$ python3 -q
>>> import numpy as np
>>> from numpy import linalg as LA
>>> np.set_printoptions(precision=2, suppress=True, linewidth=140, sign=" ")
>>> data = np.loadtxt("a.csv", delimiter=",")
>>> print(data)
[[-10.   4.  -4.]
 [ -5.   2.  -2.]
 [-10.   4.  -4.]]
>>> U, sig, Vt = LA.svd(data)
>>> print(np.argmax(sig[:-1] / (sig[1:] + 1e-6)) + 1)
1
>>> B = U[:, :1] @ np.diag(sig[:1]) @ Vt[:1]
>>> print(LA.matrix_rank(B))
1
>>> A = np.load("x.npy")
>>> print(A)
[[ 4 -2  4 -2]
 [-2 -2 -2 -2]
 [ 2 -1 -2  1]
 [-1 -1  1  1]]
>>> r0 = np.array([2, 1, 1, 1])
>>> B = A + np.outer(r0, np.eye(4)[3])
>>> print(LA.matrix_rank(LA.inv(B) - LA.inv(A), tol=1e-8))
1
>>> vals, vecs = LA.eig(A)
>>> print(np.sort(LA.eigvals(LA.inv(A))))
[-0.3  -0.28  0.17  0.49]
>>> print(np.sort(LA.eigvals(A.T)))
[-3.6  -3.34  2.03  5.9 ]
>>> print(round(float(np.prod(vals)), 2))
144.0
>>> print(np.sort(LA.eigvals(A @ A)))
[  4.14  11.14  12.93  34.79]
>>> proj = np.triu(np.array([[-2, 0, 0, 0], [2, 3, 0, 3], [-1, -3, 2, 1], [0, 0, 1, -2]]), 1) + np.eye(4)
>>> B = proj @ A @ LA.inv(proj)
>>> print(LA.matrix_rank(B))
4
>>> print(B)
[[ 4. -2.  4.  0.]
 [-5. -5.  1. 15.]
 [ 1. -2. -1.  9.]
 [-1. -1.  1.  3.]]
>>> print(np.argsort(-LA.norm(B, axis=0).round(6), kind="stable")[:3])
[ 3  0  1]
>>> print(np.abs(LA.svd(B)[2][-1]))
[ 0.02  0.86  0.44  0.25]
>>> print(LA.cond(B) > 100)
False
>>> print(round(float(LA.norm(B, 2) / LA.norm(B)), 2))
0.94
